In [1]: import numpy as np

In [2]: np.set_printoptions(suppress=True, linewidth=200)

In [3]: A2 = np.array([[-2, -3], [-3, 0]])

In [4]: J = np.kron(np.eye(2, dtype=int), A2)

In [5]: J
Out[5]: 
array([[-2, -3,  0,  0],
       [-3,  0,  0,  0],
       [ 0,  0, -2, -3],
       [ 0,  0, -3,  0]])

In [6]: u = np.array([-1, 0, -1, 1])

In [7]: A2 = J + np.outer(u, np.eye(4)[3])

In [8]: np.linalg.matrix_rank(A2 - J)
Out[8]: np.int64(1)

In [9]: A2
Out[9]: 
array([[-2., -3.,  0., -1.],
       [-3.,  0.,  0.,  0.],
       [ 0.,  0., -2., -4.],
       [ 0.,  0., -3.,  1.]])

In [10]: print(np.linalg.matrix_rank(np.linalg.inv(A2) - np.linalg.inv(J), tol=1e-8))
1

In [11]: evals, evecs = np.linalg.eig(A2)

In [12]: print(round(float(np.prod(evals)), 3))
126.0

In [13]: print(np.round(np.sort(np.linalg.eigvals(A2 @ A2)), 3))
[ 4.675 10.725 17.325 18.275]

In [14]: np.round(np.sort(np.linalg.eigvals(np.linalg.inv(A2))), 3)
Out[14]: array([-0.24 , -0.234,  0.305,  0.462])

In [15]: np.round(A2 @ evecs[:, 0] - evals[0] * evecs[:, 0], 3) + 0
Out[15]: array([0., 0., 0., 0.])

In [16]: evals.round(3)
Out[16]: array([-4.162,  2.162, -4.275,  3.275])

In [17]: ang = np.deg2rad(163)

In [18]: F = np.eye(10)

In [19]: F[np.ix_([3, 7], [3, 7])] = [[np.cos(ang), -np.sin(ang)], [np.sin(ang), np.cos(ang)]]

In [20]: F.round(3)
Out[20]: 
array([[ 1.   ,  0.   ,  0.   ,  0.   ,  0.   ,  0.   ,  0.   ,  0.   ,  0.   ,  0.   ],
       [ 0.   ,  1.   ,  0.   ,  0.   ,  0.   ,  0.   ,  0.   ,  0.   ,  0.   ,  0.   ],
       [ 0.   ,  0.   ,  1.   ,  0.   ,  0.   ,  0.   ,  0.   ,  0.   ,  0.   ,  0.   ],
       [ 0.   ,  0.   ,  0.   , -0.956,  0.   ,  0.   ,  0.   , -0.292,  0.   ,  0.   ],
       [ 0.   ,  0.   ,  0.   ,  0.   ,  1.   ,  0.   ,  0.   ,  0.   ,  0.   ,  0.   ],
       [ 0.   ,  0.   ,  0.   ,  0.   ,  0.   ,  1.   ,  0.   ,  0.   ,  0.   ,  0.   ],
       [ 0.   ,  0.   ,  0.   ,  0.   ,  0.   ,  0.   ,  1.   ,  0.   ,  0.   ,  0.   ],
       [ 0.   ,  0.   ,  0.   ,  0.292,  0.   ,  0.   ,  0.   , -0.956,  0.   ,  0.   ],
       [ 0.   ,  0.   ,  0.   ,  0.   ,  0.   ,  0.   ,  0.   ,  0.   ,  1.   ,  0.   ],
       [ 0.   ,  0.   ,  0.   ,  0.   ,  0.   ,  0.   ,  0.   ,  0.   ,  0.   ,  1.   ]])

In [21]: # keeps lengths

In [22]: cov = F.T @ F

In [23]: np.diag(cov)
Out[23]: array([1., 1., 1., 1., 1., 1., 1., 1., 1., 1.])

In [24]: np.trace(cov), (F ** 2).sum()
Out[24]: (np.float64(10.0), np.float64(10.0))

In [25]: cov.round(3) + 0
Out[25]: 
array([[1., 0., 0., 0., 0., 0., 0., 0., 0., 0.],
       [0., 1., 0., 0., 0., 0., 0., 0., 0., 0.],
       [0., 0., 1., 0., 0., 0., 0., 0., 0., 0.],
       [0., 0., 0., 1., 0., 0., 0., 0., 0., 0.],
       [0., 0., 0., 0., 1., 0., 0., 0., 0., 0.],
       [0., 0., 0., 0., 0., 1., 0., 0., 0., 0.],
       [0., 0., 0., 0., 0., 0., 1., 0., 0., 0.],
       [0., 0., 0., 0., 0., 0., 0., 1., 0., 0.],
       [0., 0., 0., 0., 0., 0., 0., 0., 1., 0.],
       [0., 0., 0., 0., 0., 0., 0., 0., 0., 1.]])

In [26]: np.round(np.linalg.eigvalsh(cov)[::-1], 3)
Out[26]: array([1., 1., 1., 1., 1., 1., 1., 1., 1., 1.])

In [27]: print(np.round(np.linalg.svd(F, compute_uv=False) ** 2, 3))
[1. 1. 1. 1. 1. 1. 1. 1. 1. 1.]

In [28]: print((F @ F.T).shape)
(10, 10)

In [29]: x0 = np.array([2, 1, 1, 0, -2, 1, 1, -1, -1, 1])

In [30]: a = np.maximum(F @ x0, 0)

In [31]: print(np.round(np.maximum(F @ x0, 0) - np.maximum(-F @ x0, 0), 3))
[ 2.     1.     1.     0.292 -2.     1.     1.     0.956 -1.     1.   ]

In [32]: np.round(F.T @ a, 3) + 0
Out[32]: array([ 2.,  1.,  1.,  0.,  0.,  1.,  1., -1.,  0.,  1.])

In [33]: print(np.flatnonzero(a > 1e-9))
[0 1 2 3 5 6 7 9]

In [34]: q, evecs = np.linalg.qr(F[:, :1])[0], np.linalg.qr(F[:, 1:])[0]

In [35]: sig = np.linalg.svd(q.T @ evecs, compute_uv=False)

In [36]: round(np.linalg.norm(q @ q.T - evecs @ evecs.T, 2), 3)
Out[36]: np.float64(1.0)

In [37]: print(np.degrees(np.arccos(sig.clip(0, 1))))
[90.]

In [38]: (sig > 0.9).sum()
Out[38]: np.int64(0)

In [39]: sig.round(3) + 0
Out[39]: array([0.])
